$ python -q
>>> import numpy as np
>>> from numpy import linalg as LA
>>> np.set_printoptions(suppress=True, linewidth=100)
>>> K = np.loadtxt("out14.csv", delimiter=",")
>>> K
array([[ 0.05,  2.  ,  1.  ,  0.  ],
       [-1.  , -1.95, -3.  , -3.  ],
       [ 3.  , -1.  , -0.95,  3.  ],
       [ 0.  ,  2.  ,  1.  ,  0.05]])
>>> np.round(LA.matrix_power(K, 2), 3)
array([[ 1.002, -4.8  , -6.9  , -3.   ],
       [-7.1  , -1.197,  4.7  , -3.3  ],
       [-1.7  , 14.9  ,  9.902,  0.3  ],
       [ 1.   , -4.8  , -6.9  , -2.998]])
>>> np.trace(K)
np.float64(-2.8)
>>> (K - K.T) / 2
array([[ 0. ,  1.5, -1. ,  0. ],
       [-1.5,  0. , -1. , -2.5],
       [ 1. ,  1. ,  0. ,  1. ],
       [ 0. ,  2.5, -1. ,  0. ]])
>>> A = 3 * np.eye(3) + np.ones((3, 3))
>>> A
array([[4., 1., 1.],
       [1., 4., 1.],
       [1., 1., 4.]])
>>> O, evecs = LA.qr(A[:, :2])[0], LA.qr(A[:, 2:])[0]
>>> sigma = LA.svd(O.T @ evecs, compute_uv=False)
>>> sigma.round(3)
array([0.577])
>>> evals, evecs = LA.eigh(A)
>>> x0 = np.array([0, 1, -7])
>>> (np.sign(evecs[:, -1].round(6)) == np.sign(evecs[0, -1].round(6))).astype(int)
array([1, 1, 1])
>>> x0 @ A @ x0 / (x0 @ x0), np.round(evals[0], 3), evals[-1]
(np.float64(3.72), np.float64(3.0), np.float64(6.0))
>>> print(np.round(evecs * np.abs(evals) @ evecs.T, 3))
[[4. 1. 1.]
 [1. 4. 1.]
 [1. 1. 4.]]
>>> np.round(evecs * np.sqrt(evals) @ evecs.T, 3)
array([[1.971, 0.239, 0.239],
       [0.239, 1.971, 0.239],
       [0.239, 0.239, 1.971]])
>>> np.abs(A).sum(axis=1).max(), np.abs(evals).max()
(np.float64(6.0), np.float64(6.0))
>>> np.round(evecs * np.maximum(evals, 0) @ evecs.T, 3)
array([[4., 1., 1.],
       [1., 4., 1.],
       [1., 1., 4.]])
